% ipython --no-banner

In [1]: import numpy as np

In [2]: np.set_printoptions(precision=3, suppress=True, linewidth=200)

In [3]: rd = lambda a: np.round(a, 3) + 0

In [4]: data = np.array([[-3, 0, 2, 1], [3, 3, -3, 2], [1, 0, -2, 0], [-2, -2, -2, 2]])

In [5]: print(data)
[[-3  0  2  1]
 [ 3  3 -3  2]
 [ 1  0 -2  0]
 [-2 -2 -2  2]]

In [6]: Uu, sigma, vt = np.linalg.svd(data, full_matrices=False)

In [7]: print(rd(np.sqrt((sigma ** 2).sum())), rd(np.linalg.norm(data)))
8.124 8.124

In [8]: print(Uu.shape, sigma.shape, vt.shape)
(4, 4) (4,) (4, 4)

In [9]: print(np.abs(Uu[:, 0]).round(6).argmax())
1

In [10]: print(rd(vt @ vt.T))
[[1. 0. 0. 0.]
 [0. 1. 0. 0.]
 [0. 0. 1. 0.]
 [0. 0. 0. 1.]]

In [11]: x0 = np.array([-5, -3, 3, 3])

In [12]: y = data @ x0

In [13]: print(y)
[ 24 -27 -11  16]

In [14]: print(rd(np.linalg.solve(data, 3 * y)))
[-15.  -9.   9.   9.]

In [15]: print(rd(np.linalg.solve(data, data[:, 0])))
[1. 0. 0. 0.]

In [16]: rng = np.random.default_rng(802)

In [17]: idx = rng.permutation(4)

In [18]: print(idx)
[2 1 3 0]

In [19]: A2 = data[idx][:, idx]

In [20]: print(np.allclose(A2, data))
False

In [21]: print(rd(np.linalg.det(A2)), rd(np.linalg.det(data[idx])))
28.0 28.0

In [22]: W2 = np.array([[8, 2, 2, -2, -1, -3, -4],
    ...:     [8, -6, -5, 2, -6, 4, 9],
    ...:     [-7, 4, -4, -3, -6, -2, 5],
    ...:     [9, -1, -9, 7, 0, -7, 9],
    ...:     [-3, -7, 4, -1, -9, -7, 6],
    ...:     [-4, 1, -2, 9, -9, 7, -7],
    ...:     [-5, 4, -9, 5, -7, 2, 0]])

In [23]: X = (rng.random((12, 7)) < 0.25) @ W2

In [24]: print(X)
[[ 12  -3  -5   9 -16   8  -2]
 [ -1  -4  -9   3 -15 -16  20]
 [  8   2   2  -2  -1  -3  -4]
 [ -4   1  -2   9  -9   7  -7]
 [  8   2   2  -2  -1  -3  -4]
 [  4  -5  -7  11 -15  11   2]
 [  6  -8  -5   6  -9 -14  15]
 [  0  -9 -10   6 -22  -1  15]
 [  0   0   0   0   0   0   0]
 [ -6   0   0   3 -25  -5   0]
 [-12   8 -13   2 -13   0   5]
 [-12   8 -13   2 -13   0   5]]

In [25]: # rows 2 and 4 are equal

In [26]: cov = X.T @ X

In [27]: print((X @ X.T).shape)
(12, 12)

In [28]: print(cov)
[[ 665 -264  243   51  191   26 -102]
 [-264  332   14 -163  232  101 -282]
 [ 243   14  630 -317  937   81 -541]
 [  51 -163 -317  389 -744  115  217]
 [ 191  232  937 -744 2317  163 -822]
 [  26  101   81  115  163  730 -564]
 [-102 -282 -541  217 -822 -564  989]]

In [29]: print(rd(np.linalg.eigvalsh(cov)[::-1]))
[3502.428 1156.238  882.798  307.554  147.269   53.992    1.719]

In [30]: print(np.allclose(cov, cov.T))
True

In [31]: print(np.diag(cov))
[ 665  332  630  389 2317  730  989]

In [32]: A2 = np.c_[X[:, :6] @ np.array([[-5, 5, -5, -3, 2, 0],
    ...:     [2, -3, -1, 0, -4, -4],
    ...:     [-2, -1, -3, -5, 1, -3],
    ...:     [0, 2, -2, -4, 2, 1],
    ...:     [2, 3, 1, 1, 5, -1],
    ...:     [-3, -5, -1, -5, -3, -3]]), np.array([0, 1, -2, -1, 0, -3, -1, -1, 3, 0, 3, 1])]

In [33]: print(A2)
[[-112    4  -84 -103  -55   28    0]
 [  33   57   31  101  -16  109    1]
 [ -33   40  -42  -12   10   -6   -2]
 [ -13  -65   -9  -58  -62   -1   -1]
 [ -33   40  -42  -12   10   -6    0]
 [ -79  -36  -42  -91  -65   34   -3]
 [ -12  114  -14   44   48  104   -1]
 [ -39  -12    6    9  -69   97   -1]
 [   0    0    0    0    0    0    3]
 [  -5  -74    4    6 -116   43    0]
 [  76 -106   74   80 -130   22    3]
 [  76 -106   74   80 -130   22    1]]

In [34]: print(np.linalg.matrix_rank(A2))
7

In [35]: print(rd(np.linalg.lstsq(X, A2[:, 0])[0]))
[-5.  2. -2.  0.  2. -3.  0.]

In [36]: print(rd(np.linalg.norm(A2 - X @ np.linalg.lstsq(X, A2)[0], axis=0)))
[0.    0.    0.    0.    0.    0.    4.405]
